In [1]: import numpy as np

In [2]: import numpy.linalg as la

In [3]: np.set_printoptions(precision=2, suppress=True, linewidth=160)

In [4]: arr = np.load("case14.npy")

In [5]: arr
Out[5]: 
array([[-2.,  0.,  2.,  0.,  3., -3.,  3., -1.,  3.],
       [ 0.,  3., -2., -2., -1.,  2.,  0., -3., -3.],
       [ 0., -2.,  3., -1.,  0., -1., -3., -2.,  3.],
       [ 0.,  1.,  2.,  1.,  3., -1.,  2., -3.,  1.],
       [ 0., -2.,  3., -3., -3.,  3., -1.,  3.,  0.],
       [ 0.,  0., -3.,  0.,  3., -1.,  0., -2.,  2.],
       [ 0.,  0.,  0.,  3.,  1., -2.,  0.,  3.,  1.],
       [ 0.,  2.,  2., -1.,  2.,  3.,  1., -1.,  1.],
       [ 0.,  3.,  0.,  1.,  1., -1.,  0.,  3., -2.]])

In [6]: arr @ arr
Out[6]: 
array([[  4.,  -3.,  18.,   2., -20.,   4., -16.,  32., -10.],
       [  0.,  -2., -31.,  -3.,  -9.,  -1.,   0., -12., -10.],
       [  0.,  -8.,  10.,  -4.,  -8.,  -8., -13.,   7.,   1.],
       [  0.,  -9.,  12.,  -2., -13.,  -5., -10.,  13.,  -1.],
       [  0.,  -3.,  -5.,   1.,  16.,  -5.,  -9., -12.,  20.],
       [  0.,   2.,  -1.,  -2., -14.,   5.,   4.,  25., -17.],
       [  0.,  10.,  21.,  -2.,   7.,  10.,   8.,  -2.,   0.],
       [  0.,  -2.,  -5.,  -8.,  -2.,   0., -11.,   0.,   3.],
       [  0.,   8.,   8., -13.,  -2.,  20.,   4., -16.,  -3.]])

In [7]: np.allclose(arr, arr.T)
Out[7]: False

In [8]: (arr - arr.T) / 2
Out[8]: 
array([[ 0. ,  0. ,  1. ,  0. ,  1.5, -1.5,  1.5, -0.5,  1.5],
       [ 0. ,  0. ,  0. , -1.5,  0.5,  1. ,  0. , -2.5, -3. ],
       [-1. ,  0. ,  0. , -1.5, -1.5,  1. , -1.5, -2. ,  1.5],
       [ 0. ,  1.5,  1.5,  0. ,  3. , -0.5, -0.5, -1. ,  0. ],
       [-1.5, -0.5,  1.5, -3. ,  0. ,  0. , -1. ,  0.5, -0.5],
       [ 1.5, -1. , -1. ,  0.5,  0. ,  0. ,  1. , -2.5,  1.5],
       [-1.5,  0. ,  1.5,  0.5,  1. , -1. ,  0. ,  1. ,  0.5],
       [ 0.5,  2.5,  2. ,  1. , -0.5,  2.5, -1. ,  0. , -1. ],
       [-1.5,  3. , -1.5,  0. ,  0.5, -1.5, -0.5,  1. ,  0. ]])

In [9]: np.round(np.abs(la.eigvals(arr)).max(), 2)
Out[9]: np.float64(4.19)

In [10]: round(la.det(arr), 2)
Out[10]: np.float64(-6852.0)

In [11]: M = np.array([[2, 9, 2, 9, 2, 9],
    ...:     [3, 5, 3, 5, 3, 5],
    ...:     [5, 5, 5, 5, 5, 5],
    ...:     [2, 9, 2, 9, 2, 9],
    ...:     [3, 5, 3, 5, 3, 5],
    ...:     [5, 5, 5, 5, 5, 5]])

In [12]: # columns 0 and 2 are equal

In [13]: round(float(la.norm(M, "nuc")), 2)
Out[13]: 38.68

In [14]: la.norm(M, axis=1)
Out[14]: array([15.97, 10.1 , 12.25, 15.97, 10.1 , 12.25])

In [15]: round(la.norm(M[2], 1), 2), round(la.norm(M[2], np.inf), 2)
Out[15]: (np.float64(30.0), np.float64(5.0))

In [16]: round(la.norm(M, 2), 2)
Out[16]: np.float64(30.87)

In [17]: O, _ = la.qr(np.array([[-0.5, 1.4, -1.9, 0.8, 1.9],
    ...:     [0.5, -0.1, 1.6, 1.9, 0.9],
    ...:     [-0.7, -0.4, 0.7, -0.3, 0.8],
    ...:     [-0.5, -0.5, -0.5, 0.9, 0.5],
    ...:     [-1.5, -2.1, 1.3, 0.2, -0.5]]))

In [18]: feats = O[:, :4]

In [19]: feats
Out[19]: 
array([[-0.27,  0.87, -0.15, -0.28],
       [ 0.27, -0.25, -0.69, -0.63],
       [-0.37,  0.09, -0.56,  0.38],
       [-0.27, -0.04,  0.44, -0.61],
       [-0.8 , -0.4 , -0.07, -0.09]])

In [20]: # columns are unit length and at right angles

In [21]: la.norm(feats, axis=0)
Out[21]: array([1., 1., 1., 1.])

In [22]: feats @ feats.T
Out[22]: 
array([[ 0.94, -0.01,  0.16,  0.15, -0.1 ],
       [-0.01,  1.  ,  0.02,  0.02, -0.02],
       [ 0.16,  0.02,  0.6 , -0.38,  0.27],
       [ 0.15,  0.02, -0.38,  0.64,  0.25],
       [-0.1 , -0.02,  0.27,  0.25,  0.82]])

In [23]: la.pinv(feats)
Out[23]: 
array([[-0.27,  0.27, -0.37, -0.27, -0.8 ],
       [ 0.87, -0.25,  0.09, -0.04, -0.4 ],
       [-0.15, -0.69, -0.56,  0.44, -0.07],
       [-0.28, -0.63,  0.38, -0.61, -0.09]])

In [24]: np.round(feats.T @ feats, 2) + 0
Out[24]: 
array([[1., 0., 0., 0.],
       [0., 1., 0., 0.],
       [0., 0., 1., 0.],
       [0., 0., 0., 1.]])

In [25]: np.round(feats[:, 2] @ feats[:, 1], 2)
Out[25]: np.float64(-0.0)

In [26]: la.svd(feats, compute_uv=False)
Out[26]: array([1., 1., 1., 1.])

In [27]: blk = np.stack([feats, 2 * feats, feats[::-1]])

In [28]: np.einsum("bij,cij->bc", blk, blk)
Out[28]: 
array([[ 4.  ,  8.  ,  0.43],
       [ 8.  , 16.  ,  0.87],
       [ 0.43,  0.87,  4.  ]])

In [29]: la.matrix_rank(blk.reshape(3, -1))
Out[29]: np.int64(2)

In [30]: la.matrix_rank(blk)
Out[30]: array([4, 4, 4])

In [31]: la.norm(blk, axis=(1, 2))
Out[31]: array([2., 4., 2.])

In [32]: feats.reshape(2, -1)
Out[32]: 
array([[-0.27,  0.87, -0.15, -0.28,  0.27, -0.25, -0.69, -0.63, -0.37,  0.09],
       [-0.56,  0.38, -0.27, -0.04,  0.44, -0.61, -0.8 , -0.4 , -0.07, -0.09]])

In [33]: feats.ravel(order="F")
Out[33]: array([-0.27,  0.27, -0.37, -0.27, -0.8 ,  0.87, -0.25,  0.09, -0.04, -0.4 , -0.15, -0.69, -0.56,  0.44, -0.07, -0.28, -0.63,  0.38, -0.61, -0.09])

In [34]: blk = feats.reshape(5, 2, -1)

In [35]: blk.sum(axis=1)
Out[35]: 
array([[-0.42,  0.59],
       [-0.42, -0.88],
       [-0.93,  0.47],
       [ 0.17, -0.65],
       [-0.87, -0.49]])

In [36]: np.swapaxes(blk, 1, 2)[4]
Out[36]: 
array([[-0.8 , -0.07],
       [-0.4 , -0.09]])

In [37]: blk[:, 0]
Out[37]: 
array([[-0.27,  0.87],
       [ 0.27, -0.25],
       [-0.37,  0.09],
       [-0.27, -0.04],
       [-0.8 , -0.4 ]])
